% python3 -q
>>> import numpy as np
>>> from numpy import linalg as LA
>>> np.set_printoptions(precision=1, suppress=True, linewidth=140, legacy="1.25")
>>> W0 = np.array([[3, 1, 2, 1, 2],
...     [0, 3, 2, 3, 1],
...     [0, 0, 2, 1, 0],
...     [0, 0, 0, 3, 2],
...     [0, 0, 0, 0, 3]])
>>> # triangular, det is the product of the diagonal
>>> Uu, sv, Vt = LA.svd(W0, full_matrices=False)
>>> print(np.round(Uu.T @ W0 @ Vt.T, 1) + 0)
[[6.6 0.  0.  0.  0. ]
 [0.  3.4 0.  0.  0. ]
 [0.  0.  3.  0.  0. ]
 [0.  0.  0.  1.7 0. ]
 [0.  0.  0.  0.  1.4]]
>>> print(np.abs(Uu[:, 0]).round(6).argmax())
1
>>> print(np.cumsum(sv ** 2) / np.sum(sv ** 2))
[0.6 0.8 0.9 1.  1. ]
>>> print(np.einsum("ii->", W0))
14
>>> print(np.kron(np.eye(2, dtype=int), W0))
[[3 1 2 1 2 0 0 0 0 0]
 [0 3 2 3 1 0 0 0 0 0]
 [0 0 2 1 0 0 0 0 0 0]
 [0 0 0 3 2 0 0 0 0 0]
 [0 0 0 0 3 0 0 0 0 0]
 [0 0 0 0 0 3 1 2 1 2]
 [0 0 0 0 0 0 3 2 3 1]
 [0 0 0 0 0 0 0 2 1 0]
 [0 0 0 0 0 0 0 0 3 2]
 [0 0 0 0 0 0 0 0 0 3]]
>>> print(LA.matrix_rank(W0 - W0[0, 0] * np.eye(5)))
4
>>> print(np.sort(LA.eigvals(W0)))
[2. 3. 3. 3. 3.]
>>> print(W0 @ W0)
[[ 9  6 12 11 15]
 [ 0  9 10 20 12]
 [ 0  0  4  5  2]
 [ 0  0  0  9 12]
 [ 0  0  0  0  9]]
>>> t = np.radians(36)
>>> r_ = np.eye(5)
>>> r_[2, 2] = r_[3, 3] = np.cos(t)
>>> r_[2, 3], r_[3, 2] = -np.sin(t), np.sin(t)
>>> print(r_)
[[ 1.   0.   0.   0.   0. ]
 [ 0.   1.   0.   0.   0. ]
 [ 0.   0.   0.8 -0.6  0. ]
 [ 0.   0.   0.6  0.8  0. ]
 [ 0.   0.   0.   0.   1. ]]
>>> B = W0 @ r_.T
>>> print(np.abs(B - W0).max(axis=0))
[0.  0.  2.1 1.  0. ]
>>> print(LA.svd(W0, compute_uv=False), LA.svd(B, compute_uv=False))
[6.6 3.4 3.  1.7 1.4] [6.6 3.4 3.  1.7 1.4]
>>> print(np.allclose(LA.norm(W0, axis=1), LA.norm(B, axis=1)))
True
>>> print(B)
[[ 3.   1.   1.   2.   2. ]
 [ 0.   3.  -0.1  3.6  1. ]
 [ 0.   0.   1.   2.   0. ]
 [ 0.   0.  -1.8  2.4  2. ]
 [ 0.   0.   0.   0.   3. ]]
>>> P = np.triu(np.array([[-1, -2, 0, 3, -3],
...     [-2, 0, 2, -1, 3],
...     [-1, -2, 2, -3, -2],
...     [0, -2, 0, 2, 3],
...     [0, -2, -3, 1, 1]]), 1) + np.eye(5)
>>> B = P @ W0 @ LA.inv(P)
>>> print(LA.matrix_rank(B))
5
>>> print(P @ W0 - W0 @ P)
[[  0.   0.  -6.   1.   2.]
 [  0.   0.  -2.   8.  -7.]
 [  0.   0.   0.  -3. -11.]
 [  0.   0.   0.   0.   0.]
 [  0.   0.   0.   0.   0.]]
>>> data = np.array([[-1, -3, -2, -1, 3, 9],
...     [-3, 2, 0, 2, -3, -6],
...     [-1, 0, 1, 2, -3, 0],
...     [3, 2, -2, 1, -2, -6],
...     [-2, 3, -2, 0, 2, -9],
...     [-1, -3, 3, 2, -2, 9]])
>>> print(data)
[[-1 -3 -2 -1  3  9]
 [-3  2  0  2 -3 -6]
 [-1  0  1  2 -3  0]
 [ 3  2 -2  1 -2 -6]
 [-2  3 -2  0  2 -9]
 [-1 -3  3  2 -2  9]]
>>> # null space of dimension 1
>>> Uu, sv, Vt = LA.svd(data)
>>> print(np.argmax(sv[:-1] / (sv[1:] + 1e-6)) + 1)
5
>>> print(sv.round(1) + 0)
[18.9  7.7  5.   2.8  0.9  0. ]
>>> B = Uu[:, :5] @ np.diag(sv[:5]) @ Vt[:5]
>>> print(LA.matrix_rank(data, rtol=0.05))
4
>>> print(round(np.abs(data - B).max(), 1))
0.0
>>> print(LA.matrix_rank(B))
5
>>> print(B.round(1) + 0)
[[-1. -3. -2. -1.  3.  9.]
 [-3.  2.  0.  2. -3. -6.]
 [-1.  0.  1.  2. -3.  0.]
 [ 3.  2. -2.  1. -2. -6.]
 [-2.  3. -2.  0.  2. -9.]
 [-1. -3.  3.  2. -2.  9.]]
>>> B = data / np.sqrt((data ** 2).mean(axis=1, keepdims=True))
>>> print(LA.norm(B, axis=1))
[2.4 2.4 2.4 2.4 2.4 2.4]
>>> print(LA.matrix_rank(B) == LA.matrix_rank(data))
True
>>> print(LA.matrix_rank(data - data.mean(axis=1, keepdims=True)))
5
>>> M = np.load("block9.npy")
>>> print(M)
[[-0.3 -0.2  1.4 -1.  -1. ]
 [-0.6 -1.6 -0.9 -0.5 -0.2]
 [-1.   1.1 -1.  -0.5 -0.7]
 [ 1.5  0.2 -0.6 -1.1 -0.2]
 [-0.6  0.2  0.2 -1.1  1.5]]
>>> B = M / LA.norm(M, axis=1, keepdims=True)
>>> C2 = B @ B.T
>>> print(C2[1].round(1) + 0)
[0. 1. 0. 0. 0.]
>>> print((C2 - 2 * np.eye(5)).round(6).argmax(axis=1))
[1 0 0 0 0]
>>> print(np.argwhere(np.triu(np.abs(C2) > 0.95, 1)))
[]
>>> print(np.round(np.degrees(np.arccos(np.clip(C2[1, 2], -1, 1))), 1))
90.0
>>> w1 = np.array([[4, 2, 5, 2, 5, 5],
...     [3, 4, 2, 0, 5, 5],
...     [5, 3, 1, 3, 1, 5],
...     [4, 4, 4, 4, 1, 2],
...     [3, 3, 4, 1, 4, 4]])
>>> coef = np.array([-4, -3, 5, 4, -2, 3])
>>> H = np.maximum(M @ w1 + coef, 0)
>>> print((H > 0).astype(int))
[[0 0 0 1 0 1]
 [0 0 0 0 0 0]
 [0 0 0 0 0 0]
 [0 0 1 1 1 1]
 [0 0 1 1 1 1]]
>>> print((H > 0).mean(axis=0))
[0.  0.  0.4 0.6 0.4 0.6]
>>> print(H)
[[0.  0.  0.  2.4 0.  1.4]
 [0.  0.  0.  0.  0.  0. ]
 [0.  0.  0.  0.  0.  0. ]
 [0.  0.  7.2 0.6 3.9 5.3]
 [0.  0.  4.4 0.4 1.3 6. ]]
>>> W2 = np.array([[3, -3, 1],
...     [-2, 0, 1],
...     [-1, 2, 0],
...     [-1, 3, -1],
...     [1, -2, 1],
...     [1, 1, 1]])
>>> print(w1 @ W2)
[[ 11  -1  14]
 [  9 -10  17]
 [ 11  -1  11]
 [ -1   8   7]
 [  6  -2  13]]
>>> print((H @ W2).round(6).argmax(axis=1))
[1 0 0 1 1]
>>> print(H @ W2)
[[-1.   8.6 -1. ]
 [ 0.   0.   0. ]
 [ 0.   0.   0. ]
 [ 1.4 13.7  8.7]
 [ 2.5 13.4  6.9]]
>>> Uu, sv, Vt = LA.svd(M, full_matrices=False)
>>> print(np.round(np.sqrt((sv ** 2).sum()), 1), np.round(LA.norm(M), 1))
4.5 4.5
>>> print(np.round(Uu.T @ Uu, 1) + 0)
[[1. 0. 0. 0. 0.]
 [0. 1. 0. 0. 0.]
 [0. 0. 1. 0. 0.]
 [0. 0. 0. 1. 0.]
 [0. 0. 0. 0. 1.]]
>>> print(np.round(Vt @ Vt.T, 1) + 0)
[[1. 0. 0. 0. 0.]
 [0. 1. 0. 0. 0.]
 [0. 0. 1. 0. 0.]
 [0. 0. 0. 1. 0.]
 [0. 0. 0. 0. 1.]]
>>> print(sv / sv[0])
[1. 1. 1. 1. 1.]
>>> print((sv > 1e-8).sum())
5
>>> r0 = np.array([2, 3, 2, 0, 0])
>>> B = M + np.outer(r0, np.eye(5)[4])
>>> print(LA.matrix_rank(LA.inv(B) - LA.inv(M), tol=1e-8))
1
>>> print(round(LA.det(B) / LA.det(M), 1), round(1 + LA.solve(M, r0)[4], 1))
-0.1 -0.1
>>> feats = np.load("x.npy")
>>> print(feats)
[[0 1 0 0 1]
 [1 0 0 0 1]
 [0 0 0 1 0]
 [0 0 1 0 0]
 [1 1 0 0 0]]
>>> P = np.triu(np.array([[-3, -3, 1, -1, 1],
...     [-3, 0, -1, -3, 2],
...     [0, -3, -1, -1, -1],
...     [-1, 1, -3, 2, 0],
...     [0, 2, -3, 1, 3]]), 1) + np.eye(5)
>>> B = P @ feats @ LA.inv(P)
>>> print(P @ feats - feats @ P)
[[-2.  1.  0.  4. -5.]
 [ 2.  5. -4.  0. -1.]
 [-1. -1. -1.  0.  0.]
 [ 0.  0.  0.  1.  1.]
 [ 0.  3.  0.  4. -3.]]
>>> print(feats @ feats)
[[2 1 0 0 1]
 [1 2 0 0 1]
 [0 0 1 0 0]
 [0 0 0 1 0]
 [1 1 0 0 2]]
>>> print(round(np.abs(LA.eigvals(feats)).max(), 1))
2.0
>>> print(np.round(LA.det(feats), 1))
-2.0
>>> print((feats + feats.T) / 2)
[[0. 1. 0. 0. 1.]
 [1. 0. 0. 0. 1.]
 [0. 0. 0. 1. 0.]
 [0. 0. 1. 0. 0.]
 [1. 1. 0. 0. 0.]]
>>> vec = np.array([-2, 0, 0, 2, -2])
>>> y = feats @ vec
>>> print(y)
[-2 -4  2  0 -2]
>>> print(LA.solve(feats, 3 * y))
[-6.  0.  0.  6. -6.]
>>> Q = feats.astype(float).copy()
>>> for j in range(5):
...     Q[:, j] -= Q[:, :j] @ (Q[:, :j].T @ Q[:, j])
...     Q[:, j] /= LA.norm(Q[:, j])
... 
>>> print(Q)
[[ 0.   0.8  0.   0.   0.6]
 [ 0.7 -0.4  0.   0.   0.6]
 [ 0.   0.   0.   1.   0. ]
 [ 0.   0.   1.   0.   0. ]
 [ 0.7  0.4  0.   0.  -0.6]]
>>> E, _ = LA.qr(np.array([[-1.4, -0.8, 1.1], [0.7, -1.1, 1.4], [-1.2, -0.7, 1.5]]))
>>> print(E.round(1) + 0)
[[-0.7 -0.3 -0.7]
 [ 0.4 -0.9  0. ]
 [-0.6 -0.2  0.8]]
>>> # columns are unit length and at right angles
>>> rng = np.random.default_rng(17)
>>> idx = rng.permutation(3)
>>> print(idx)
[0 2 1]
>>> B = E[idx][:, idx]
>>> print(np.allclose(B, E))
False
>>> print(round(float(np.trace(B)), 1))
-0.9
>>> print(B.round(1) + 0)
[[-0.7 -0.7 -0.3]
 [-0.6  0.8 -0.2]
 [ 0.4  0.  -0.9]]
>>> print(np.round(LA.det(B), 1), round(LA.det(E[idx]), 1))
1.0 -1.0
>>> arr = np.array([[4.0, 0.0, 0.0], [0.0, 0.0, 2.0], [0.0, 2.0, 3.0]])
>>> evals, V = LA.eig(arr)
>>> print(evals)
[ 4. -1.  4.]
>>> print(np.prod(evals))
-16.0
>>> B = np.array([[0]])
>>> W2 = np.array([[1]])
>>> A = np.block([[B, np.array([[2]])], [np.zeros((1, 1)), W2]])
>>> print(A)
[[0. 2.]
 [0. 1.]]
>>> # column 1 is much longer than the rest
>>> Uu, sv, Vt = LA.svd(A)
>>> V = Vt[:(sv > 1e-8).sum()]
>>> vec = A[0] + 2 * A[1] + rng.integers(2) * np.eye(2)[0]
>>> print(vec)
[0. 4.]
>>> print(V.T @ V)
[[0. 0.]
 [0. 1.]]
>>> print(LA.svd(A, compute_uv=False))
[2.2 0. ]
>>> print(A.mean(axis=0))
[0.  1.5]
>>> print(np.abs(A).max())
2.0
>>> np.zeros(2, 2)
Traceback (most recent call last):
  File "<python-input-115>", line 1, in <module>
    np.zeros(2, 2)
    ~~~~~~~~^^^^^^
TypeError: Cannot interpret '2' as a data type
>>> A[2]
Traceback (most recent call last):
  File "<python-input-116>", line 1, in <module>
    A[2]
    ~^^^
IndexError: index 2 is out of bounds for axis 0 with size 2
>>> print(round(LA.norm(A), 1))
2.2
>>> B = arr / LA.norm(arr, axis=1, keepdims=True)
>>> C2 = B @ B.T
>>> print(C2)
[[1.  0.  0. ]
 [0.  1.  0.8]
 [0.  0.8 1. ]]
>>> print(C2[2])
[0.  0.8 1. ]
>>> print((np.abs(C2) > 0.9).astype(int))
[[1 0 0]
 [0 1 0]
 [0 0 1]]
>>> vec = np.array([-1, 0, 0])
>>> y = C2 @ vec
>>> print(y)
[-1.  0.  0.]
>>> print(LA.solve(C2.T, C2[1]))
[0. 1. 0.]
>>> print(LA.solve(C2, C2[:, 0]))
[1. 0. 0.]
>>> print(LA.solve(C2, y))
[-1.  0.  0.]
>>> print(A.reshape(2, -1))
[[0. 2.]
 [0. 1.]]
>>> print(A.reshape(-1, 2))
[[0. 2.]
 [0. 1.]]
>>> T = A.reshape(2, 2, -1)
>>> print(T.transpose(1, 0, 2))
[[[0.]
  [0.]]

 [[2.]
  [1.]]]
>>> print(T.shape)
(2, 2, 1)
>>> print(T.sum(axis=1))
[[2.]
 [1.]]
>>> print(np.einsum("ihd,ihd->ih", T, T))
[[0. 4.]
 [0. 1.]]
>>> K = np.load("sample17.npy")
>>> print(K)
[[ 3  1  3  1]
 [ 2 -3  2 -3]
 [ 3  1  3  1]
 [ 2 -3  2 -3]]
>>> # row 2 repeats row 0
>>> Uu, sv, Vt = LA.svd(K)
>>> print(np.argmax(sv[:-1] / (sv[1:] + 1e-6)) + 1)
2
>>> B = Uu[:, :2] @ np.diag(sv[:2]) @ Vt[:2]
>>> print(B)
[[ 3.  1.  3.  1.]
 [ 2. -3.  2. -3.]
 [ 3.  1.  3.  1.]
 [ 2. -3.  2. -3.]]
>>> print(np.round(np.abs(K - B).max(), 1))
0.0
>>> print(np.round(LA.norm(K - B, 2), 1), np.round(sv[2], 1))
0.0 0.0
>>> print(LA.matrix_rank(K, rtol=0.05))
2
>>> print(round(LA.norm(K - B) / LA.norm(K), 1))
0.0
